>>> import numpy as np
>>> from numpy import linalg as LA
>>> np.set_printoptions(suppress=True, linewidth=140)
>>> def tidy(a):
...     return np.round(a, 4) + 0
... 
>>> mat = np.load("layer16.npy")
>>> mat
array([[2, 1, 1],
       [0, 0, 2],
       [2, 1, 0]])
>>> Uu, sig, vt = LA.svd(mat)
>>> print(tidy(sig))
[3.2946 2.0361 0.    ]
>>> np.argmax(sig[:-1] / (sig[1:] + 1e-6)) + 1
np.int64(2)
>>> B = Uu[:, :2] @ np.diag(sig[:2]) @ vt[:2]
>>> tidy(np.abs(mat - B).max())
np.float64(0.0)
>>> tidy(B)
array([[2., 1., 1.],
       [0., 0., 2.],
       [2., 1., 0.]])
>>> print(LA.matrix_rank(mat, rtol=0.1))
2
>>> B = mat[0, 0] * mat[1:] - np.outer(mat[1:, 0], mat[0])
>>> B
array([[ 0,  0,  4],
       [ 0,  0, -2]])
>>> LA.matrix_rank(B), LA.matrix_rank(mat)
(np.int64(1), np.int64(2))
>>> cov = mat.T @ mat
>>> tidy(LA.eigvalsh(cov)[::-1])
array([10.8541,  4.1459,  0.    ])
>>> LA.matrix_rank(cov)
np.int64(2)
>>> cov
array([[8, 4, 2],
       [4, 2, 1],
       [2, 1, 5]])
>>> np.allclose(cov, cov.T)
True
>>> print(np.diag(cov))
[8 2 5]
>>> (mat @ mat.T).shape
(3, 3)
>>> W1 = np.array([[-1, -2, 1, -1], [-2, -1, -2, 0], [0, -1, 1, 1]])
>>> beta = np.array([0, -1, 0, 0])
>>> H = np.maximum(mat @ W1 + beta, 0)
>>> (H > 0).astype(int)
array([[0, 0, 1, 0],
       [0, 0, 1, 1],
       [0, 0, 0, 0]])
>>> tidy((H > 0).mean(axis=0))
array([0.    , 0.    , 0.6667, 0.3333])
>>> LA.matrix_rank(H)
np.int64(2)
>>> C = np.array([[-3, -2], [-3, 1], [-1, 3], [-2, 2]])
>>> H @ C
array([[-1,  3],
       [-6, 10],
       [ 0,  0]])
>>> W1 @ C
array([[10,  1],
       [11, -3],
       [ 0,  4]])
>>> A = np.load("arr.npy")
>>> print(A)
[[-3 -3  0  0  0  0]
 [-2  0  0  0  0  0]
 [-3  0  0  0  0  0]
 [ 0  0 -3 -3  0  0]
 [ 0  0 -2  0  0  0]
 [ 0  0 -3  0  0  0]
 [ 0  0  0  0 -3 -3]
 [ 0  0  0  0 -2  0]
 [ 0  0  0  0 -3  0]]
>>> T = np.stack([A, -3 * A, A[::-1]])
>>> tidy(LA.norm(T, axis=(1, 2)))
array([ 9.6437, 28.931 ,  9.6437])
>>> T.shape
(3, 9, 6)
>>> M = np.load("w.npy")
>>> M
array([[ 0,  0,  1],
       [ 0,  0,  2],
       [-1, -2,  0]])
>>> # antisymmetric, zero diagonal
>>> B = M / LA.norm(M, axis=1, keepdims=True)
>>> cov = B @ B.T
>>> tidy(LA.norm(B, axis=1))
array([1., 1., 1.])
>>> np.degrees(np.arccos(np.clip(cov[2, 0], -1, 1)))
np.float64(90.0)
>>> r = LA.matrix_rank(M)
>>> r
np.int64(2)
>>> null = LA.svd(M)[2][r:].T
>>> [int(LA.matrix_rank(M[:, :j + 1])) for j in range(3)]
[1, 1, 2]
>>> print(LA.matrix_rank(M.T @ M), LA.matrix_rank(M @ M.T))
2 2
>>> print(null.shape)
(3, 1)
>>> print([int(LA.matrix_rank(M[:i])) for i in range(1, len(M) + 1)])
[1, 1, 2]
>>> [round(float(x), 4) for x in LA.svd(M, compute_uv=False)[:3]]
[2.2361, 2.2361, 0.0]
>>> LA.matrix_rank(M, rtol=0.1)
np.int64(2)
>>> np.argsort(-LA.norm(M, axis=0).round(6), kind="stable")[:3]
array([2, 1, 0])
>>> feats = np.array([[2, 1, 3, -2], [0, 9, 1, 0], [3, 1, -8, 3], [1, 2, -2, -3]])
>>> feats
array([[ 2,  1,  3, -2],
       [ 0,  9,  1,  0],
       [ 3,  1, -8,  3],
       [ 1,  2, -2, -3]])
>>> LA.norm(feats, axis=1).argmax()
np.int64(2)
>>> print(tidy(LA.norm(feats[2] - feats[3])))
8.775
>>> tidy(LA.norm(feats[2], 1)), tidy(LA.norm(feats[2], np.inf))
(np.float64(15.0), np.float64(8.0))
>>> tidy(LA.norm(feats, 2))
np.float64(9.5795)
>>> feats[2] @ feats[3]
np.int64(12)
>>> tidy(LA.norm(feats, "nuc"))
np.float64(25.2859)
